$ python -q
>>> import numpy as np
>>> from numpy import linalg as LA
>>> np.set_printoptions(precision=2, suppress=True, linewidth=100)
>>> K = np.loadtxt("m.csv", delimiter=",")
>>> K
array([[3., 0., 0., 0., 0., 0., 0.],
       [0., 4., 0., 0., 0., 0., 0.],
       [0., 0., 5., 0., 0., 0., 0.],
       [0., 0., 0., 0., 0., 0., 0.],
       [0., 0., 0., 0., 3., 0., 0.],
       [0., 0., 0., 0., 0., 5., 0.],
       [0., 0., 0., 0., 0., 0., 0.]])
>>> # 7 blocks once reordered
>>> print(LA.cond(K) > 100)
True
>>> LA.matrix_rank(K, rtol=0.1)
np.int64(5)
>>> np.flatnonzero(LA.matrix_power((K != 0) + (K.T != 0) + np.eye(7), 7)[6])
array([6])
>>> np.sort(LA.eigvals(K).real)
array([0., 0., 3., 3., 4., 5., 5.])
>>> np.round(LA.det(K), 2)
np.float64(0.0)
>>> w, V = LA.eigh(K)
>>> x = np.array([0, -2, 3, -3, 3, -1, -3])
>>> np.abs(K).sum(axis=1).max(), np.abs(w).max()
(np.float64(5.0), np.float64(5.0))
>>> print(LA.eigvalsh(K[1:, 1:]))
[0. 0. 3. 4. 5. 5.]
>>> V * np.maximum(w, 0) @ V.T
array([[3., 0., 0., 0., 0., 0., 0.],
       [0., 4., 0., 0., 0., 0., 0.],
       [0., 0., 5., 0., 0., 0., 0.],
       [0., 0., 0., 0., 0., 0., 0.],
       [0., 0., 0., 0., 3., 0., 0.],
       [0., 0., 0., 0., 0., 5., 0.],
       [0., 0., 0., 0., 0., 0., 0.]])
>>> V * np.abs(w) @ V.T
array([[3., 0., 0., 0., 0., 0., 0.],
       [0., 4., 0., 0., 0., 0., 0.],
       [0., 0., 5., 0., 0., 0., 0.],
       [0., 0., 0., 0., 0., 0., 0.],
       [0., 0., 0., 0., 3., 0., 0.],
       [0., 0., 0., 0., 0., 5., 0.],
       [0., 0., 0., 0., 0., 0., 0.]])
>>> print(round(x @ K @ x / (x @ x), 2), w[0], w[-1])
2.27 0.0 5.0
>>> x @ K @ x
np.float64(93.0)
>>> J = np.loadtxt("test3.csv", delimiter=",")
>>> J
array([[ 7.,  4.,  0.,  0.,  0.,  0.,  0.],
       [ 4.,  2.,  4.,  0.,  0.,  0.,  0.],
       [ 0.,  4., -6.,  4.,  0.,  0.,  0.],
       [ 0.,  0.,  4.,  2.,  4.,  0.,  0.],
       [ 0.,  0.,  0.,  4.,  5.,  4.,  0.],
       [ 0.,  0.,  0.,  0.,  4.,  1.,  4.],
       [ 0.,  0.,  0.,  0.,  0.,  4., -7.]])
>>> # symmetric
>>> f = np.array([1, 0, 0, 2, 2, 3, 2])
>>> B = J + np.outer(f, np.eye(7)[1])
>>> np.round(LA.det(B) / LA.det(J), 2), np.round(1 + LA.solve(J, f)[1], 2)
(np.float64(1.65), np.float64(1.65))
>>> A = np.load("run17.npy")
>>> A
array([[-3,  0,  0,  0,  0,  0],
       [ 0, -2,  0,  0,  0,  0],
       [ 0,  1,  0,  0,  0,  0],
       [ 0,  0, -3,  0,  0,  0],
       [ 0,  0,  0, -2,  0,  0],
       [ 0,  0,  0,  1,  0,  0],
       [ 0,  0,  0,  0, -3,  0],
       [ 0,  0,  0,  0,  0, -2],
       [ 0,  0,  0,  0,  0,  1]])
>>> rng = np.random.default_rng(59129)
>>> B = A + rng.integers(-2, 3, (9, 3)) @ rng.integers(-2, 3, (3, 6))
>>> B
array([[ 3, -6,  5, -2,  2,  0],
       [-2,  4, -3,  2,  0,  0],
       [ 0, -5,  2, -2, -1,  0],
       [-2,  6, -5,  1, -2, -3],
       [ 6, -2,  4, -3,  2, -1],
       [-6,  0, -4,  2, -1,  3],
       [-2, -8,  1, -2, -4,  2],
       [ 0, -6,  2, -2, -1, -2],
       [-4, -8,  0, -2, -2,  3]])
>>> np.abs(B - A).sum(axis=1)
array([21, 13, 11, 16, 16, 15, 16, 11, 18])
>>> np.round(LA.svd(B - A, compute_uv=False), 2) + 0
array([19.78, 13.84,  4.25,  0.  ,  0.  ,  0.  ])
>>> W1 = np.array([[3, -3, -3, -2, 3, -1],
...     [-3, -1, 2, 2, -1, -3],
...     [-3, 3, -3, 1, 0, 0],
...     [0, -1, -2, 0, -3, -3],
...     [-1, -1, 2, 1, 2, 2],
...     [-1, 1, -3, 3, 2, 2]])
>>> beta = np.array([2, -6, 7, 9, 5, -9])
>>> act = np.maximum(B @ W1 + beta, 0)
>>> (act > 0).astype(int)
array([[1, 1, 0, 0, 1, 1],
       [0, 0, 1, 1, 0, 0],
       [1, 1, 0, 0, 1, 1],
       [0, 0, 1, 1, 0, 0],
       [1, 0, 0, 0, 1, 1],
       [0, 1, 1, 1, 0, 0],
       [1, 1, 0, 0, 1, 1],
       [1, 1, 0, 0, 1, 1],
       [1, 1, 0, 1, 1, 1]])
>>> (act > 0).mean(axis=0)
array([0.67, 0.67, 0.33, 0.44, 0.67, 0.67])
>>> LA.matrix_rank(act)
np.int64(6)
>>> basis = np.array([[1, 2, 1],
...     [-1, -2, 2],
...     [-2, 2, -1],
...     [-2, -1, 1],
...     [-1, 0, 2],
...     [-1, 0, 1]])
>>> W1 @ basis
array([[ 14,   8,   3],
       [ -6,  -2, -10],
       [ -2, -19,   7],
       [ 11,  -2,  -9],
       [-10,   3,   2],
       [ -6, -13,  13]])
>>> (act @ basis).round(6).argmax(axis=1)
array([2, 1, 2, 1, 2, 1, 2, 2, 2])
>>> A @ A.T
array([[ 9,  0,  0,  0,  0,  0,  0,  0,  0],
       [ 0,  4, -2,  0,  0,  0,  0,  0,  0],
       [ 0, -2,  1,  0,  0,  0,  0,  0,  0],
       [ 0,  0,  0,  9,  0,  0,  0,  0,  0],
       [ 0,  0,  0,  0,  4, -2,  0,  0,  0],
       [ 0,  0,  0,  0, -2,  1,  0,  0,  0],
       [ 0,  0,  0,  0,  0,  0,  9,  0,  0],
       [ 0,  0,  0,  0,  0,  0,  0,  4, -2],
       [ 0,  0,  0,  0,  0,  0,  0, -2,  1]])
>>> LA.svd(A, compute_uv=False)
array([3.  , 3.  , 3.  , 2.24, 2.24, 2.24])
>>> A[:, 5] @ A[:, 0]
np.int64(0)
>>> B = A / LA.norm(A, axis=1)
Traceback (most recent call last):
  File "<python-input-44>", line 1, in <module>
    B = A / LA.norm(A, axis=1)
        ~~^~~~~~~~~~~~~~~~~~~~
ValueError: operands could not be broadcast together with shapes (9,6) (9,) 
>>> B = A / LA.norm(A, axis=1, keepdims=True)
>>> cov = B @ B.T
>>> cov[7]
array([ 0.,  0.,  0.,  0.,  0.,  0.,  0.,  1., -1.])
>>> np.degrees(np.arccos(np.clip(cov[7, 0], -1, 1)))
np.float64(90.0)
>>> print(np.argwhere(np.triu(np.abs(cov) > 0.95, 1)))
[[1 2]
 [4 5]
 [7 8]]
>>> LA.norm(B, axis=1)
array([1., 1., 1., 1., 1., 1., 1., 1., 1.])
>>> (cov - 2 * np.eye(9)).round(6).argmax(axis=1)
array([1, 0, 0, 0, 0, 0, 0, 0, 0])
>>> x = np.array([1, 3, 2, -1, -2, -3, 0])
>>> target = J @ x
>>> target
array([ 19.,  18.,  -4.,  -2., -26., -11., -12.])
>>> LA.solve(J.T, J[6])
array([0., 0., 0., 0., 0., 0., 1.])
>>> np.round(LA.solve(J, -1 * target), 2) + 0
array([-1., -3., -2.,  1.,  2.,  3.,  0.])
>>> np.round(LA.solve(J, target), 2) + 0
array([ 1.,  3.,  2., -1., -2., -3.,  0.])
>>> print(LA.solve(J, J[:, 5]))
[0. 0. 0. 0. 0. 1. 0.]
>>> arr = np.array([[0, 3, 0, 0, 3, 2],
...     [0, 3, 2, 0, 2, 2],
...     [0, 3, 2, 0, 2, 2],
...     [2, 0, 0, 0, 3, 1]])
>>> U, sig, Vt = LA.svd(arr)
>>> np.argmax(sig[:-1] / (sig[1:] + 1e-6)) + 1
np.int64(3)
>>> sig.round(2) + 0
array([8.09, 3.19, 1.56, 0.  ])
>>> B = U[:, :3] @ np.diag(sig[:3]) @ Vt[:3]
>>> LA.matrix_rank(arr, rtol=0.05)
np.int64(3)
>>> x = np.array([3, 2, 5, 3, 2, 3])
>>> arr @ np.ones(6)
array([8., 9., 9., 6.])
>>> np.sign((arr @ x).round(6))
array([1, 1, 1, 1])
>>> print(np.einsum("ij,j->i", arr, x))
[18 26 26 15]
>>> print(arr @ np.eye(6)[3])
[0. 0. 0. 0.]
>>> print((arr @ x).argmax())
1
>>> (arr * x).sum(axis=1)
array([18, 26, 26, 15])
>>> U, sig, Vt = LA.svd(arr)
>>> V = Vt[:(sig > 1e-8).sum()]
>>> x = arr[1] + 4 * arr[2] + rng.integers(2) * np.eye(6)[3]
>>> x
array([ 0., 15., 10.,  1., 10., 10.])
>>> LA.matrix_rank(np.vstack([arr, x]))
np.int64(4)
>>> np.diag(V.T @ V)
array([0.5 , 0.68, 0.92, 0.  , 0.7 , 0.2 ])
>>> np.allclose(V.T @ V @ x, x)
False
>>> feats = np.loadtxt("case11.csv", delimiter=",")
>>> feats
array([[0., 1., 0., 0., 0.],
       [0., 0., 0., 0., 1.],
       [0., 0., 1., 0., 0.],
       [0., 0., 0., 1., 0.],
       [1., 0., 0., 0., 0.]])
>>> x = np.array([-1, 1, 8, -4, -5])
>>> [p for p in range(1, 25) if np.allclose(LA.matrix_power(feats, p), np.eye(5))]
[3, 6, 9, 12, 15, 18, 21, 24]
>>> round(float(LA.norm(x)), 2), round(float(LA.norm(feats @ x)), 2)
(10.34, 10.34)
>>> print(np.abs(LA.eigvals(feats)))
[1. 1. 1. 1. 1.]
>>> f = np.array([0, 3])
>>> np.cross(feats[0, :3], feats[2, :3])
array([1., 0., 0.])
>>> np.convolve(feats[0], f)
array([0., 0., 3., 0., 0., 0.])
>>> print(np.sort(np.abs(LA.eigvals(feats))))
[1. 1. 1. 1. 1.]
>>> B = np.array([[1, 3, -2, 0, 1],
...     [3, 1, 0, -1, 0],
...     [0, -1, 1, -2, -3],
...     [-2, -3, 1, -2, 0],
...     [1, 0, 3, -2, -1]])
>>> mat = np.triu(B, 1)
>>> mat
array([[ 0,  3, -2,  0,  1],
       [ 0,  0,  0, -1,  0],
       [ 0,  0,  0, -2, -3],
       [ 0,  0,  0,  0,  0],
       [ 0,  0,  0,  0,  0]])
>>> # triangular: eigenvalues sit on the diagonal
>>> LA.matrix_rank(mat, rtol=0.1)
np.int64(3)
>>> LA.cond(mat) > 100
np.True_
>>> round(LA.norm(mat, 2) / LA.norm(mat), 2)
np.float64(0.77)
>>> cov = mat.T @ mat
>>> print(LA.svd(mat, compute_uv=False) ** 2)
[16.65 10.69  0.66  0.    0.  ]
>>> LA.matrix_rank(cov)
np.int64(3)
>>> np.round(LA.eigvalsh(cov)[::-1], 2) + 0
array([16.65, 10.69,  0.66,  0.  ,  0.  ])
>>> print(np.trace(cov), (mat ** 2).sum())
28 28
>>> np.diag(cov)
array([ 0,  9,  4,  5, 10])
>>> hat = np.triu(np.array([[-2, 1, -3, -2, 1],
...     [-2, -2, -1, 0, 0],
...     [1, 3, 2, -3, -3],
...     [-3, 1, -1, 0, -2],
...     [-2, 2, 3, -1, 1]]), 1) + np.eye(5)
>>> B = hat @ mat @ LA.inv(hat)
>>> LA.matrix_rank(B)
np.int64(3)
>>> np.round(LA.det(B), 2)
np.float64(0.0)
>>> U, sig, Vt = LA.svd(K)
>>> print(np.argmax(sig[:-1] / (sig[1:] + 1e-6)) + 1)
5
>>> B = U[:, :5] @ np.diag(sig[:5]) @ Vt[:5]
>>> LA.matrix_rank(B)
np.int64(5)
>>> np.sort(np.abs(LA.eigvals(mat)))
array([0., 0., 0., 0., 0.])
>>> mat @ mat
array([[0, 0, 0, 1, 6],
       [0, 0, 0, 0, 0],
       [0, 0, 0, 0, 0],
       [0, 0, 0, 0, 0],
       [0, 0, 0, 0, 0]])
>>> (mat + mat.T) / 2
array([[ 0. ,  1.5, -1. ,  0. ,  0.5],
       [ 1.5,  0. ,  0. , -0.5,  0. ],
       [-1. ,  0. ,  0. , -1. , -1.5],
       [ 0. , -0.5, -1. ,  0. ,  0. ],
       [ 0.5,  0. , -1.5,  0. ,  0. ]])
>>> np.allclose(mat, mat.T)
False
>>> print(np.trace(mat))
0
>>> np.allclose(mat @ mat.T, mat.T @ mat)
False
>>> X = np.array([[6, 0, 0], [0, 0, 7], [0, 0, -9], [0, 0, 0]])
>>> # null space of dimension 1
>>> np.argsort(-LA.norm(X, axis=0).round(6), kind="stable")[:3]
array([2, 0, 1])
>>> [round(float(x), 2) for x in LA.svd(X, compute_uv=False)[:3]]
[11.4, 6.0, 0.0]
>>> sig = 10 * 0.9 ** np.arange(3)
>>> q, _ = LA.qr(np.array([[-0.2, 0.1, 0.5], [-0.1, 0.7, 1.6], [-1.5, 0.4, 0.3]]))
>>> F = rng.normal(size=(20, 3)) * sig @ q
>>> F
array([[ 12.02, -10.86,   9.62],
       [  1.53,  -0.99,   3.45],
       [ -3.81,  -5.75,  -1.19],
       [ -5.93, -20.7 ,   1.03],
       [-11.34,   5.06,   8.93],
       [ 10.05,  -7.2 ,  -6.01],
       [ -2.64,  -8.72, -11.35],
       [  3.13,   0.56, -30.27],
       [  0.57,  -1.13,   5.57],
       [ -6.28,   5.52,  -2.66],
       [  0.51, -17.31,   5.04],
       [ 12.39,   2.95,  15.2 ],
       [ -5.14,  22.5 ,  -4.11],
       [ 13.78,  10.11,  -7.97],
       [ -1.79,   5.59,  -6.49],
       [ -1.58,  -4.54,   2.47],
       [ -8.55,  -7.19,  -6.15],
       [ -9.24,  13.67,  10.37],
       [-14.47,  -6.44,  -8.21],
       [ -0.49,   2.45,   1.7 ]])
>>> x = np.array([3, 1, -3])
>>> target = F @ x
>>> LA.solve(F.T @ F, F.T @ target)
array([ 3.,  1., -3.])
>>> target = target + 0.3 * rng.normal(size=20)
>>> print(target)
[ -3.65  -6.73 -13.84 -41.52 -55.53  41.25  17.8  100.89 -16.1   -5.38 -30.6   -5.72  19.17  75.68
  19.52 -16.68 -13.92 -45.25 -25.75  -3.97]
>>> beta, *_ = LA.lstsq(F, target)
>>> beta
array([ 3.01,  0.99, -3.01])
>>> round(float(LA.norm(target - F @ beta)), 2)
1.0
